% ipython --no-banner

In [1]: import numpy as np

In [2]: np.set_printoptions(suppress=True, linewidth=200)

In [3]: J = np.loadtxt("mat.csv", delimiter=",")

In [4]: J
Out[4]: 
array([[ 0.1, -0.2, -0.1, -0.3, -0.5,  0.6],
       [-1.8,  5.4,  0.8, -0.6,  0.8, -0.2],
       [ 1.4, -4.3,  0.6, -0.9, -0.5,  1.3],
       [ 0.4, -1.1,  1. , -0.1,  0.9, -0.5],
       [-0.6,  2. , -2.1, -0.6, -1.9,  1.2],
       [-0.5,  1.5, -0.3,  0.6, -0.4, -1.2],
       [ 0.3, -1. ,  0.2, -0.2, -1. ,  2. ],
       [ 2.7, -8.1, -0.9,  1.1,  0. ,  0.8],
       [ 0.5, -1.5, -0.8,  0.1, -0.4,  0.9],
       [ 1.3, -3.8,  0.3,  0.4, -0.2,  1.7],
       [ 0.9, -2.9, -0.4,  0.6, -1.3, -1.6],
       [-0.4,  1.3,  0.2, -0.8, -2.7,  1.1],
       [-0.1,  0.2, -0.5, -0.9,  1. ,  1.9],
       [ 1. , -2.9, -0.5,  1.5,  0.2,  1. ],
       [ 1.2, -3.6,  1.1,  1.9,  1.5,  0.3],
       [-0.6,  1.8,  0. , -1.4, -0.1,  0.9],
       [-0.7,  2. , -0.1,  0. ,  1.6, -0.3],
       [ 0.3, -0.9, -0.3, -0.6, -0.3, -0.9],
       [-0.2,  0.6,  0.7,  0. ,  1.3, -0.5],
       [-0.7,  2.2, -0.9,  0. , -0.3, -0.2],
       [-0.8,  2.4, -1. , -0.4, -0.5, -0.6],
       [-1.1,  3.3,  1.1, -1.3, -0.6, -1.8],
       [-0.4,  1. , -0.8, -0.5,  0.1, -0.7],
       [-1.4,  4.4, -1.8,  0.2, -1. ,  0.2],
       [-0.6,  1.7, -0.2, -0.7,  1.7,  1.2],
       [ 1.3, -3.9,  0. ,  1.5,  0.4, -0.8],
       [ 1.1, -3.3, -0.7, -0.6, -1.3,  1.4],
       [ 1.8, -5.4,  2.2,  0. ,  0.8,  0.6],
       [-0.9,  2.6, -1.3,  0.2,  0.9, -0.5],
       [-0.9,  2.6,  0.4,  0.5,  1.4, -0.4],
       [ 2.1, -6.3, -1.1, -0.7,  1.1, -1.3],
       [ 1.4, -4.3,  0.7, -0.4,  1.6,  1.1],
       [-1.2,  3.7,  0.2, -0.5, -1. ,  0.3],
       [-0.8,  2.5,  0.1, -1.1,  1. , -0.5]])

In [5]: cen = (J - J.mean(axis=0)) / J.std(axis=0)

In [6]: np.argwhere(np.abs(cen) > 2)
Out[6]: 
array([[ 4,  2],
       [ 7,  0],
       [ 7,  1],
       [11,  4],
       [13,  3],
       [14,  3],
       [25,  3],
       [27,  2]])

In [7]: np.round(cen.std(axis=0), 1)
Out[7]: array([1., 1., 1., 1., 1., 1.])

In [8]: c = np.linalg.lstsq(np.delete(cen, 5, axis=1), cen[:, 5])[0]

In [9]: c.round(1) + 0
Out[9]: array([ 5.6,  5.2,  0. , -0.2, -0.1])

In [10]: round(1 - np.var(cen[:, 5] - np.delete(cen, 5, axis=1) @ c), 1)
Out[10]: np.float64(0.1)

In [11]: W = np.array([[5, -1, -4],
    ...:     [0, -2, -3],
    ...:     [-4, -3, -3],
    ...:     [-5, -1, 0],
    ...:     [-2, 1, 4],
    ...:     [4, 2, -3]])

In [12]: c = np.array([6, -2, -4])

In [13]: H = np.maximum(J @ W + c, 0)

In [14]: (H > 0).astype(int)
Out[14]: 
array([[1, 0, 0],
       [0, 0, 0],
       [1, 1, 0],
       [1, 0, 0],
       [1, 1, 0],
       [0, 0, 0],
       [1, 1, 0],
       [1, 1, 1],
       [1, 1, 0],
       [1, 1, 0],
       [1, 0, 1],
       [1, 0, 0],
       [1, 1, 0],
       [1, 1, 0],
       [0, 1, 1],
       [1, 0, 0],
       [0, 0, 1],
       [1, 0, 0],
       [0, 0, 0],
       [1, 0, 0],
       [1, 0, 0],
       [0, 0, 0],
       [1, 0, 0],
       [1, 0, 0],
       [1, 1, 0],
       [1, 1, 1],
       [1, 1, 0],
       [1, 1, 0],
       [1, 0, 1],
       [0, 0, 0],
       [1, 1, 1],
       [1, 1, 1],
       [1, 0, 0],
       [1, 0, 0]])

In [15]: np.round((H > 0).mean(axis=0), 1)
Out[15]: array([0.8, 0.4, 0.2])

In [16]: np.linalg.matrix_rank(H)
Out[16]: np.int64(3)

In [17]: Z = np.array([[-2, -2], [-1, 2], [1, -2]])

In [18]: (H @ Z).round(6).argmax(axis=1)
Out[18]: array([0, 0, 1, 0, 1, 0, 1, 1, 1, 1, 0, 0, 1, 1, 0, 0, 0, 0, 0, 0, 0, 0, 0, 0, 1, 0, 1, 1, 0, 0, 0, 1, 0, 0])

In [19]: W @ Z
Out[19]: 
array([[-13,  -4],
       [ -1,   2],
       [  8,   8],
       [ 11,   8],
       [  7,  -2],
       [-13,   2]])

In [20]: cov = np.cov(J, rowvar=False)

In [21]: np.round(J.std(axis=0), 1)
Out[21]: array([1.1, 3.3, 0.9, 0.8, 1.1, 1. ])

In [22]: np.round(np.polyfit(J[:, 2], J[:, 0], 1), 1)
Out[22]: array([0.2, 0.1])

In [23]: cov.shape
Out[23]: (6, 6)

In [24]: np.argwhere(np.triu(np.abs(np.corrcoef(J.T)) > 0.8, 1))
Out[24]: array([[0, 1]])

In [25]: np.round(np.linalg.eigvalsh(cov)[::-1], 1) + 0
Out[25]: array([12.5,  1.5,  0.9,  0.6,  0.4,  0. ])

In [26]: hat = J @ np.linalg.solve(J.T @ J, J.T)

In [27]: round(np.trace(hat), 1)
Out[27]: np.float64(6.0)

In [28]: np.round(np.diag(hat), 1) + 0
Out[28]: array([0. , 0.1, 0.2, 0.1, 0.3, 0.1, 0.2, 0.2, 0.1, 0.1, 0.4, 0.2, 0.2, 0.2, 0.2, 0.1, 0.1, 0.1, 0.1, 0.1, 0.1, 0.3, 0.2, 0.2, 0.2, 0.1, 0.1, 0.3, 0.2, 0.1, 0.5, 0.2, 0.1, 0.2])

In [29]: np.round(hat @ J[:, 4], 1) + 0
Out[29]: 
array([-0.5,  0.8, -0.5,  0.9, -1.9, -0.4, -1. ,  0. , -0.4, -0.2, -1.3, -2.7,  1. ,  0.2,  1.5, -0.1,  1.6, -0.3,  1.3, -0.3, -0.5, -0.6,  0.1, -1. ,  1.7,  0.4, -1.3,  0.8,  0.9,  1.4,  1.1,  1.6,
       -1. ,  1. ])

In [30]: np.allclose(hat @ hat, hat)
Out[30]: True

In [31]: F = np.load("a.npy")

In [32]: F
Out[32]: 
array([[-1,  0,  0,  0,  0,  0,  0,  0],
       [ 0,  0,  0,  0,  0,  0,  0,  0],
       [ 0,  0,  0,  0,  0,  0,  0,  0],
       [ 0,  0,  0,  2,  0,  0,  0,  0],
       [ 0,  0,  0,  0,  2,  0,  0,  0],
       [ 0,  0,  0,  0,  0, -1,  0,  0],
       [ 0,  0,  0,  0,  0,  0,  3,  0],
       [ 0,  0,  0,  0,  0,  0,  0, -1]])

In [33]: np.abs(np.diag(np.linalg.qr(F)[1])) > 1e-9
Out[33]: array([ True, False, False,  True,  True,  True,  True,  True])

In [34]: np.unique(F.round(6), axis=0).shape
Out[34]: (7, 8)

In [35]: np.prod(np.diag(F)), round(float(np.linalg.det(F)), 1)
Out[35]: (np.int64(0), 0.0)

In [36]: np.linalg.matrix_rank(F - F[0, 0] * np.eye(8))
Out[36]: np.int64(5)

In [37]: F @ F
Out[37]: 
array([[1, 0, 0, 0, 0, 0, 0, 0],
       [0, 0, 0, 0, 0, 0, 0, 0],
       [0, 0, 0, 0, 0, 0, 0, 0],
       [0, 0, 0, 4, 0, 0, 0, 0],
       [0, 0, 0, 0, 4, 0, 0, 0],
       [0, 0, 0, 0, 0, 1, 0, 0],
       [0, 0, 0, 0, 0, 0, 9, 0],
       [0, 0, 0, 0, 0, 0, 0, 1]])

In [38]: [int(np.linalg.matrix_rank(np.linalg.matrix_power(F, p))) for p in range(1, 9)]
Out[38]: [6, 6, 6, 6, 6, 6, 6, 6]

In [39]: evals, V = np.linalg.eigh(F)

In [40]: V.T @ F @ V
Out[40]: 
array([[-1.,  0.,  0.,  0.,  0.,  0.,  0.,  0.],
       [ 0., -1.,  0.,  0.,  0.,  0.,  0.,  0.],
       [ 0.,  0., -1.,  0.,  0.,  0.,  0.,  0.],
       [ 0.,  0.,  0.,  0.,  0.,  0.,  0.,  0.],
       [ 0.,  0.,  0.,  0.,  0.,  0.,  0.,  0.],
       [ 0.,  0.,  0.,  0.,  0.,  2.,  0.,  0.],
       [ 0.,  0.,  0.,  0.,  0.,  0.,  2.,  0.],
       [ 0.,  0.,  0.,  0.,  0.,  0.,  0.,  3.]])

In [41]: np.abs(V[:, -1])
Out[41]: array([0., 0., 0., 0., 0., 0., 1., 0.])

In [42]: np.round(np.linalg.eigvalsh(F @ F), 1)
Out[42]: array([0., 0., 1., 1., 1., 4., 4., 9.])

In [43]: (evals > 1e-8).sum(), (evals < -1e-8).sum()
Out[43]: (np.int64(3), np.int64(3))

In [44]: evals
Out[44]: array([-1., -1., -1.,  0.,  0.,  2.,  2.,  3.])

In [45]: evals.sum(), np.trace(F)
Out[45]: (np.float64(4.0), np.int64(4))

In [46]: Uu, sig, Vt = np.linalg.svd(F)

In [47]: V = Vt[:(sig > 1e-8).sum()]

In [48]: rng = np.random.default_rng(1860)

In [49]: x0 = F[2] + 2 * F[3] + rng.integers(2) * np.eye(8)[2]

In [50]: x0
Out[50]: array([0., 0., 1., 4., 0., 0., 0., 0.])

In [51]: V.T @ V
Out[51]: 
array([[1., 0., 0., 0., 0., 0., 0., 0.],
       [0., 0., 0., 0., 0., 0., 0., 0.],
       [0., 0., 0., 0., 0., 0., 0., 0.],
       [0., 0., 0., 1., 0., 0., 0., 0.],
       [0., 0., 0., 0., 1., 0., 0., 0.],
       [0., 0., 0., 0., 0., 1., 0., 0.],
       [0., 0., 0., 0., 0., 0., 1., 0.],
       [0., 0., 0., 0., 0., 0., 0., 1.]])

In [52]: np.diag(V.T @ V)
Out[52]: array([1., 0., 0., 1., 1., 1., 1., 1.])

In [53]: round(float(np.linalg.norm(x0 - V.T @ V @ x0)), 1)
Out[53]: 1.0

In [54]: np.allclose(V.T @ V @ x0, x0)
Out[54]: False

In [55]: np.round(np.linalg.det(F), 1)
Out[55]: np.float64(0.0)

In [56]: np.flatnonzero(np.linalg.matrix_power((F != 0) + (F.T != 0) + np.eye(8), 8)[3])
Out[56]: array([3])

In [57]: (np.linalg.matrix_power((F != 0) + (F.T != 0) + np.eye(8), 8) > 0).astype(int)
Out[57]: 
array([[1, 0, 0, 0, 0, 0, 0, 0],
       [0, 1, 0, 0, 0, 0, 0, 0],
       [0, 0, 1, 0, 0, 0, 0, 0],
       [0, 0, 0, 1, 0, 0, 0, 0],
       [0, 0, 0, 0, 1, 0, 0, 0],
       [0, 0, 0, 0, 0, 1, 0, 0],
       [0, 0, 0, 0, 0, 0, 1, 0],
       [0, 0, 0, 0, 0, 0, 0, 1]])

In [58]: np.round(np.sort(np.linalg.eigvals(F).real), 1)
Out[58]: array([-1., -1., -1.,  0.,  0.,  2.,  2.,  3.])

In [59]: E = np.load("out3.npy")

In [60]: E
Out[60]: 
array([[ -3.8,   1.2,  -8.3,   4.9],
       [ -3.5,  -0.2,   5.1, -12.1],
       [  8.4,  -2.6,   2.6,  15.8],
       [ -6.4,   3. , -13.9,   4.5],
       [-18.1,   4.8, -14. , -17.3],
       [ -6.3,  -0.2,  -5.1,   1.1],
       [ -2.7,  -1.5,   3.2,  -3.9],
       [-12.5,   2.2,  -1.4, -22.6],
       [  5. ,   0. ,  -7.9,  20.6],
       [ 10. ,  -3.8,  12.1,   7. ],
       [ -3.5,  -1.4,   8. , -13.4],
       [  3.1,   0.9,  -7.9,  14. ],
       [  3.1,   0.8,  -2.6,   5.8],
       [ -1.8,   0.6, -12.6,  16.4],
       [  2.1,  -1.4,   0.5,   6.2],
       [ 11.2,  -1.2,   5.4,  10.6],
       [ -6. ,  -0.1,  11.7, -26.9],
       [  5.8,  -1.8,   2. ,  10.4],
       [-10.6,   1.6,   4.7, -27.4],
       [-12. ,  -0.3,  15.8, -41.7],
       [  1.6,   2.5,  -8. ,   6.7],
       [ -6. ,  -1.1,   7.3, -16. ],
       [ -2.7,  -1. ,  -6.1,   9.1],
       [ 17.4,  -3.4,   5.1,  27.3],
       [  6.9,  -0.8,   4.7,   4.3]])

In [61]: x0 = np.array([0, 2, 0, 0])

In [62]: y = E @ x0

In [63]: np.round(np.linalg.solve(E.T @ E, E.T @ y), 1) + 0
Out[63]: array([0., 2., 0., 0.])

In [64]: y
Out[64]: array([ 2.4, -0.4, -5.2,  6. ,  9.6, -0.4, -3. ,  4.4,  0. , -7.6, -2.8,  1.8,  1.6,  1.2, -2.8, -2.4, -0.2, -3.6,  3.2, -0.6,  5. , -2.2, -2. , -6.8, -1.6])

In [65]: y = y + 0.1 * rng.normal(size=25)

In [66]: y.round(1)
Out[66]: array([ 2.2, -0.2, -5.1,  6.3,  9.6, -0.4, -3. ,  4.6,  0.1, -7.4, -2.6,  1.9,  1.8,  1.1, -2.8, -2.4, -0.2, -3.6,  3.3, -0.8,  4.9, -2.1, -2. , -6.9, -1.7])

In [67]: c, *_ = np.linalg.lstsq(E, y)

In [68]: [round(float(np.linalg.norm(np.linalg.solve(E.T @ E + lam * np.eye(4), E.T @ y))), 2) for lam in (0, 1, 10, 100)]
Out[68]: [2.26, 1.18, 1.01, 0.55]
